$ python3 -q
>>> import numpy as np
>>> from numpy import linalg as LA
>>> np.set_printoptions(suppress=True, linewidth=120)
>>> def tidy(a):
...     return np.round(a, 2) + 0
... 
>>> cent = 5 * np.array([[0.7, 1.4, -0.1, 0.8, 0.5],
...     [1.7, -0.3, 1.5, 0.1, -1.6],
...     [-0.3, 0.7, 1.1, -1.2, 0.2]])
>>> rng = np.random.default_rng(37)
>>> labels = rng.integers(0, 3, 12)
>>> K = cent[labels] + rng.normal(size=(12, 5))
>>> tidy(K)
array([[ 0.94,  5.46,  0.11,  5.49,  1.01],
       [-0.53,  4.62,  5.52, -7.34,  0.36],
       [ 8.14, -0.81,  8.4 , -0.49, -8.1 ],
       [ 8.47, -1.67,  8.45,  0.23, -8.07],
       [ 2.02,  7.15, -1.44,  5.89,  2.65],
       [ 3.68,  7.1 , -1.67,  3.56,  2.61],
       [-0.59,  3.72,  4.18, -6.21,  0.86],
       [-3.18,  4.04,  6.26, -6.91,  3.19],
       [ 3.82,  6.41,  1.45,  3.41,  2.65],
       [ 1.69,  5.9 ,  1.25,  3.  ,  1.66],
       [-1.76,  2.68,  4.25, -7.02,  0.83],
       [10.01, -0.73,  9.76, -0.37, -7.83]])
>>> cent = K[[2, 10]].astype(float)
>>> for _ in range(3):
...     labels = LA.norm(K[:, None] - cent, axis=-1).argmin(axis=1)
...     cent = np.array([K[labels == j].mean(axis=0) for j in range(2)])
... 
>>> labels
array([1, 1, 0, 0, 1, 1, 1, 1, 1, 1, 1, 0])
>>> np.abs(cent[1] - cent[0]).argmax()
np.int64(4)
>>> tidy(cent[1] - cent[0])
array([-8.2 ,  6.3 , -6.66, -0.47,  9.76])
>>> np.bincount(labels)
array([3, 9])
>>> x = np.array([-1, 1, 7, -5, -8])
>>> y = K @ x
>>> tidy(LA.solve(K.T @ K, K.T @ y))
array([-1.,  1.,  7., -5., -8.])
>>> tidy(y)
array([-30.2 ,  77.59, 117.1 , 112.4 , -55.56, -46.99,  57.73,  60.15, -25.55, -15.29,  62.64, 122.07])
>>> y = y + 0.3 * rng.normal(size=12)
>>> tidy(y)
array([-30.12,  77.74, 117.32, 111.88, -55.12, -47.  ,  57.58,  60.23, -25.72, -15.67,  62.53, 121.49])
>>> c, *_ = LA.lstsq(K, y)
>>> tidy(K.T @ (y - K @ c))
array([0., 0., 0., 0., 0.])
>>> M = np.array([[-7, -2, -8, -9], [0, 8, -5, -6], [0, 0, -6, -9], [0, 0, 0, 4]])
>>> Y = M / LA.norm(M, axis=1, keepdims=True)
>>> C2 = Y @ Y.T
>>> (C2 - 2 * np.eye(4)).round(6).argmax(axis=1)
array([2, 2, 0, 1])
>>> np.argwhere(np.triu(np.abs(C2) > 0.95, 1))
array([], shape=(0, 2), dtype=int64)
>>> tidy(C2)
array([[ 1.  ,  0.5 ,  0.85, -0.64],
       [ 0.5 ,  1.  ,  0.69, -0.54],
       [ 0.85,  0.69,  1.  , -0.83],
       [-0.64, -0.54, -0.83,  1.  ]])
>>> (np.abs(C2) > 0.9).astype(int)
array([[1, 0, 0, 0],
       [0, 1, 0, 0],
       [0, 0, 1, 0],
       [0, 0, 0, 1]])
